% python3 -q
>>> import numpy as np
>>> np.set_printoptions(suppress=True, linewidth=160)
>>> tidy = lambda a: np.round(a, 3) + 0
>>> K = np.array([[2, 2, 1, 0, 2, 2, 0, 2],
...     [1, 0, 1, 0, 2, 1, 1, 0],
...     [2, 0, 2, 2, 1, 2, 0, 0],
...     [1, 1, 2, 2, 0, 1, 2, 0],
...     [7, 2, 6, 0, 12, 7, 5, 2]])
>>> U, s, Vt = np.linalg.svd(K)
>>> evecs = Vt[:(s > 1e-8).sum()]
>>> rng = np.random.default_rng(7562)
>>> x0 = K[2] + 4 * K[4] + rng.integers(2) * np.eye(8)[2]
>>> x0
array([30.,  8., 27.,  2., 49., 30., 20.,  8.])
>>> tidy(np.diag(evecs.T @ evecs))
array([0.288, 0.611, 0.304, 0.548, 0.718, 0.288, 0.835, 0.409])
>>> np.allclose(evecs.T @ evecs @ x0, x0)
False
>>> tidy(np.linalg.norm(x0 - evecs.T @ evecs @ x0))
np.float64(0.834)
>>> np.linalg.matrix_rank(np.vstack([K, x0]))
np.int64(5)
>>> U, s, Vt = np.linalg.svd(K)
>>> tidy(s)
array([18.625,  3.806,  2.681,  1.851,  0.   ])
>>> B = U[:, :4] @ np.diag(s[:4]) @ Vt[:4]
>>> tidy(np.linalg.norm(K - B, 2)), tidy(s[4])
(np.float64(0.0), np.float64(0.0))
>>> np.linalg.matrix_rank(K, rtol=0.05)
np.int64(4)
>>> data = np.array([[3, 3, 1, 2],
...     [2, 2, 3, 2],
...     [0, 1, 3, 3],
...     [1, 3, 3, 1],
...     [3, 3, 1, 2],
...     [2, 3, 0, 2],
...     [1, 0, 1, 1],
...     [1, 0, 2, 1]])
>>> rk = np.linalg.matrix_rank(K)
>>> rk
np.int64(4)
>>> N = np.linalg.svd(K)[2][rk:].T
>>> np.allclose(K @ N, 0)
True
>>> [int(np.linalg.matrix_rank(K[:, :j + 1])) for j in range(8)]
[1, 2, 3, 4, 4, 4, 4, 4]
>>> [int(np.linalg.matrix_rank(K[:i])) for i in range(1, len(K) + 1)]
[1, 2, 3, 4, 4]
>>> tidy(K @ N)
array([[0., 0., 0., 0.],
       [0., 0., 0., 0.],
       [0., 0., 0., 0.],
       [0., 0., 0., 0.],
       [0., 0., 0., 0.]])
>>> np.linalg.matrix_rank(K.T @ K), np.linalg.matrix_rank(K @ K.T)
(np.int64(4), np.int64(4))
